% python3 -q
>>> import numpy as np
>>> import numpy.linalg as la
>>> np.set_printoptions(suppress=True, linewidth=160)
>>> rnd = lambda a: np.round(a, 2) + 0
>>> J = np.load("block5.npy")
>>> print(J)
[[ 1  0 -2 -1  1 -2  1  0  1]
 [-2 -2  0  1  0 -1 -2 -2 -2]
 [-2  0  1 -1  2  2  1  0  0]
 [ 1  1 -1 -2 -2 -2 -2  0  2]
 [ 0 -2 -2 -2  1 -2  2  0  2]]
>>> out = J[0, 0] * J[1:] - np.outer(J[1:, 0], J[0])
>>> print(out)
[[ 0 -2 -4 -1  2 -5  0 -2  0]
 [ 0  0 -3 -3  4 -2  3  0  2]
 [ 0  1  1 -1 -3  0 -3  0  1]
 [ 0 -2 -2 -2  1 -2  2  0  2]]
>>> print(la.matrix_rank(out), la.matrix_rank(J))
4 5
>>> print(np.flatnonzero(~out.round(6).any(axis=1)))
[]
>>> print(J.shape)
(5, 9)
>>> print(np.abs(J).max())
2
>>> print(rnd(la.norm(J)))
9.9
>>> print(J.sum(axis=0))
[-2 -3 -4 -5  2 -5  0 -2  3]
>>> print(la.matrix_rank(J))
5
>>> print(rnd(la.svd(J, compute_uv=False)))
[6.65 5.03 4.46 2.62 1.31]
>>> T = np.stack([J, -1 * J, J[::-1]])
>>> print((T @ J.T).shape)
(3, 5, 5)
>>> print(T.shape)
(3, 5, 9)
>>> def softmax(z):
...     e = np.exp(z - z.max(axis=-1, keepdims=True))
...     return e / e.sum(axis=-1, keepdims=True)
... 
>>> print(rnd(softmax(J[0])))
[0.2  0.07 0.01 0.03 0.2  0.01 0.2  0.07 0.2 ]
>>> S = J @ J.T / np.sqrt(9)
>>> print(softmax(S).round(6).argmax(axis=1))
[4 1 2 3 4]
>>> print(rnd(softmax(S + np.triu(np.full(S.shape, -np.inf), 1))))
[[1.   0.   0.   0.   0.  ]
 [0.   1.   0.   0.   0.  ]
 [0.   0.   0.99 0.   0.  ]
 [0.   0.   0.   1.   0.  ]
 [0.03 0.   0.   0.   0.96]]
